% ipython --no-banner

In [1]: import numpy as np

In [2]: np.set_printoptions(precision=2, suppress=True, linewidth=200, legacy="1.25")

In [3]: def rnd(a):
   ...:     return np.round(a, 2) + 0
   ...: 

In [4]: th = np.deg2rad(36)

In [5]: K = np.eye(3)

In [6]: K[np.ix_([2, 0], [2, 0])] = [[np.cos(th), -np.sin(th)], [np.sin(th), np.cos(th)]]

In [7]: print(rnd(K))
[[ 0.81  0.    0.59]
 [ 0.    1.    0.  ]
 [-0.59  0.    0.81]]

In [8]: # keeps lengths

In [9]: print(rnd(np.linalg.eigvals(K)))
[0.81+0.59j 0.81-0.59j 1.  +0.j  ]

In [10]: print(rnd(np.poly(K)))
[ 1.   -2.62  2.62 -1.  ]

In [11]: print(rnd(np.linalg.det(K.T)))
1.0

In [12]: print(rnd(np.einsum("ii->", K)))
2.62

In [13]: P = np.triu(np.array([[0, 4, 5], [6, 6, 7], [2, 9, 8]]), 1) + np.eye(3)

In [14]: A2 = P @ K @ np.linalg.inv(P)

In [15]: print(rnd(A2))
[[ -2.13  12.52 -72.36]
 [ -4.11  17.46 -95.97]
 [ -0.59   2.35 -12.71]]

In [16]: print(np.linalg.matrix_rank(A2))
3

In [17]: print(rnd(np.linalg.det(A2)))
1.0

In [18]: print(rnd(np.poly(A2)))
[ 1.   -2.62  2.62 -1.  ]

In [19]: mat = np.loadtxt("sample18.csv", delimiter=",")

In [20]: print(mat)
[[3. 2. 5.]
 [0. 9. 0.]
 [0. 0. 1.]]

In [21]: # triangular, det is the product of the diagonal

In [22]: print(mat @ mat)
[[ 9. 24. 20.]
 [ 0. 81.  0.]
 [ 0.  0.  1.]]

In [23]: print(rnd(np.sort(np.linalg.eigvals(mat))))
[1. 3. 9.]

In [24]: print(np.linalg.matrix_rank(mat - mat[0, 0] * np.eye(3)))
2

In [25]: print(rnd(np.linalg.matrix_power(mat - np.diag(np.diag(mat)), 3)))
[[0. 0. 0.]
 [0. 0. 0.]
 [0. 0. 0.]]

In [26]: print(np.linalg.matrix_rank(mat))
3

In [27]: print(mat.sum(axis=0))
[ 3. 11.  6.]

In [28]: print(rnd(np.linalg.norm(mat)))
10.95

In [29]: np.linalg.rank(mat)
---------------------------------------------------------------------------
AttributeError                            Traceback (most recent call last)
Cell In[29], line 1
----> 1 np.linalg.rank(mat)

AttributeError: module 'numpy.linalg' has no attribute 'rank'

In [30]: print(rnd(np.linalg.matrix_power(K, 2)))
[[ 0.31  0.    0.95]
 [ 0.    1.    0.  ]
 [-0.95  0.    0.31]]

In [31]: print(np.allclose(K @ K.T, K.T @ K))
True

In [32]: A2 = np.array([[8, 7], [2, 0]])

In [33]: Z = np.kron(A2, mat)

In [34]: print(rnd(np.linalg.norm(Z, 2)), rnd(np.linalg.norm(A2, 2) * np.linalg.norm(mat, 2)))
100.49 100.49

In [35]: print(np.linalg.matrix_rank(Z))
6

In [36]: ev, vecs = np.linalg.eig(mat)

In [37]: print(rnd(np.sort(np.linalg.eigvals(np.linalg.inv(mat)))))
[0.11 0.33 1.  ]

In [38]: print(rnd(np.sort(np.linalg.eigvals(mat @ mat))))
[ 1.  9. 81.]

In [39]: print(ev)
[3. 9. 1.]

In [40]: print(rnd(np.sort(np.linalg.eigvals(mat.T))))
[1. 3. 9.]

In [41]: X = np.loadtxt("case10.csv", delimiter=",")

In [42]: print(rnd(X))
[[ 2.27  0.95 -1.32  0.16]
 [ 0.95  1.52  1.58  0.57]
 [-1.32  1.58 -1.84 -0.25]
 [ 0.16  0.57 -0.25  0.05]]

In [43]: U, sigma, Vh = np.linalg.svd(X)

In [44]: print(np.argmax(sigma[:-1] / (sigma[1:] + 1e-6)) + 1)
3

In [45]: print(rnd(sigma))
[3. 3. 2. 0.]

In [46]: A2 = U[:, :3] @ np.diag(sigma[:3]) @ Vh[:3]

In [47]: print(rnd(np.abs(X - A2).max()))
0.0

In [48]: print(rnd(A2))
[[ 2.27  0.95 -1.32  0.16]
 [ 0.95  1.52  1.58  0.57]
 [-1.32  1.58 -1.84 -0.25]
 [ 0.16  0.57 -0.25  0.05]]

In [49]: print(np.linalg.matrix_rank(X, rtol=0.05))
3

In [50]: print(rnd(np.linalg.norm(X - A2) / np.linalg.norm(X)))
0.0

In [51]: print(rnd(np.linalg.norm(X - A2, 2)), rnd(sigma[3]))
0.0 0.0

In [52]: print(np.linalg.matrix_rank(A2))
3

In [53]: M = np.loadtxt("layer2.csv", delimiter=",")

In [54]: print(M)
[[2. 0. 0.]
 [2. 1. 0.]
 [2. 3. 1.]]

In [55]: # triangular

In [56]: print(np.trace(M))
4.0

In [57]: print((M + M.T) / 2)
[[2.  1.  1. ]
 [1.  1.  1.5]
 [1.  1.5 1. ]]

In [58]: np.linalg.determinant(M)
---------------------------------------------------------------------------
AttributeError                            Traceback (most recent call last)
Cell In[58], line 1
----> 1 np.linalg.determinant(M)

AttributeError: module 'numpy.linalg' has no attribute 'determinant'

In [59]: print(M @ M)
[[ 4.  0.  0.]
 [ 6.  1.  0.]
 [12.  6.  1.]]

In [60]: ev, vecs = np.linalg.eig(M)

In [61]: print(rnd(np.sort(np.linalg.eigvals(np.linalg.inv(M)))))
[0.5 1.  1. ]

In [62]: print(ev)
[1. 1. 2.]

In [63]: print(np.prod(ev))
2.0

In [64]: x0 = np.array([-1, 2, 2])

In [65]: y = M @ x0

In [66]: print(y)
[-2.  0.  6.]

In [67]: print(rnd(np.linalg.solve(M, y)))
[-1.  2.  2.]

In [68]: print(rnd(np.linalg.solve(M, y + M[:, 1])))
[-1.  3.  2.]

In [69]: E = np.load("x.npy")

In [70]: print(rnd(E))
[[  6.62   0.49  18.87]
 [-19.68  -3.    -1.91]
 [ -8.23  -0.76 -18.21]
 [ 18.11   3.03  -7.94]
 [ 12.84   1.56  15.26]
 [  0.52  -0.48  19.99]
 [-18.43  -3.06   7.13]
 [-11.06  -2.18  16.52]
 [-18.84  -2.75  -6.11]
 [-15.26  -2.72  12.64]
 [ 18.57   3.07  -6.75]
 [ 19.74   3.03   1.02]
 [-19.38  -2.89  -4.01]
 [  7.89   0.7   18.37]
 [ 19.74   3.03   1.01]
 [-16.53  -2.87  10.89]
 [-13.54  -1.69 -14.62]
 [-19.48  -3.11   3.31]
 [ -7.3   -1.65  18.54]
 [ -8.23  -1.79  18.14]
 [  8.12   1.77 -18.19]]

In [71]: Z = E[[16, 15]].astype(float)

In [72]: for _ in range(3):
    ...:     idx = np.linalg.norm(E[:, None] - Z, axis=-1).argmin(axis=1)
    ...:     Z = np.array([E[idx == j].mean(axis=0) for j in range(2)])
    ...: 

In [73]: print(idx)
[1 1 0 0 1 1 1 1 1 1 0 0 1 1 0 1 0 1 1 1 0]

In [74]: print(rnd(Z))
[[ 8.93  1.64 -9.1 ]
 [-9.02 -1.7  10.54]]

In [75]: print(np.abs(Z[1] - Z[0]).argmax())
2

In [76]: print(np.bincount(idx))
[ 7 14]

In [77]: print(rnd(Z[1] - Z[0]))
[-17.96  -3.34  19.64]
